$ ipython --no-banner

In [1]: import numpy as np

In [2]: np.set_printoptions(precision=3, suppress=True, linewidth=120, legacy="1.25")

In [3]: def tidy(a):
   ...:     return np.round(a, 3) + 0
   ...: 

In [4]: cent = np.array([[-0.7, 0.0, -2.2], [1.4, 0.5, 1.3]])

In [5]: rng = np.random.default_rng(85)

In [6]: F = np.array([[2, 5],
   ...:     [6, 7],
   ...:     [6, 0],
   ...:     [6, 2],
   ...:     [7, 5],
   ...:     [3, 8],
   ...:     [1, 2],
   ...:     [0, 3],
   ...:     [4, 6],
   ...:     [8, 6],
   ...:     [3, 9],
   ...:     [8, 0],
   ...:     [3, 5],
   ...:     [9, 9],
   ...:     [5, 4],
   ...:     [3, 1],
   ...:     [3, 8],
   ...:     [9, 0],
   ...:     [3, 4],
   ...:     [5, 3],
   ...:     [7, 5],
   ...:     [8, 0],
   ...:     [3, 0],
   ...:     [9, 4],
   ...:     [6, 9],
   ...:     [0, 3],
   ...:     [6, 2]]) @ cent + 0.02 * rng.normal(size=(27, 3))

In [7]: print(tidy(F))
[[  5.626   2.478   2.081]
 [  5.582   3.498  -4.092]
 [ -4.191   0.006 -13.218]
 [ -1.407   1.004 -10.605]
 [  2.076   2.538  -8.909]
 [  9.073   3.983   3.778]
 [  2.057   1.004   0.416]
 [  4.171   1.496   3.903]
 [  5.621   2.99   -0.971]
 [  2.787   2.981  -9.815]
 [ 10.512   4.503   5.11 ]
 [ -5.615  -0.008 -17.612]
 [  4.901   2.5    -0.1  ]
 [  6.271   4.478  -8.087]
 [  2.105   2.045  -5.784]
 [ -0.707   0.5    -5.298]
 [  9.151   4.007   3.763]
 [ -6.285   0.    -19.794]
 [  3.49    1.96   -1.352]
 [  0.714   1.498  -7.096]
 [  2.087   2.514  -8.905]
 [ -5.582  -0.02  -17.571]
 [ -2.044  -0.028  -6.617]
 [ -0.675   1.987 -14.653]
 [  8.369   4.505  -1.461]
 [  4.2     1.49    3.9  ]
 [ -1.393   0.987 -10.585]]

In [8]: U, sigma, VT = np.linalg.svd(F)

In [9]: print(tidy(sigma))
[48.214 27.622  0.109]

In [10]: other = U[:, :2] @ np.diag(sigma[:2]) @ VT[:2]

In [11]: print(tidy(np.abs(F - other).max()))
0.044

In [12]: print(np.linalg.matrix_rank(F, rtol=0.05))
2

In [13]: print(np.linalg.matrix_rank(other))
2
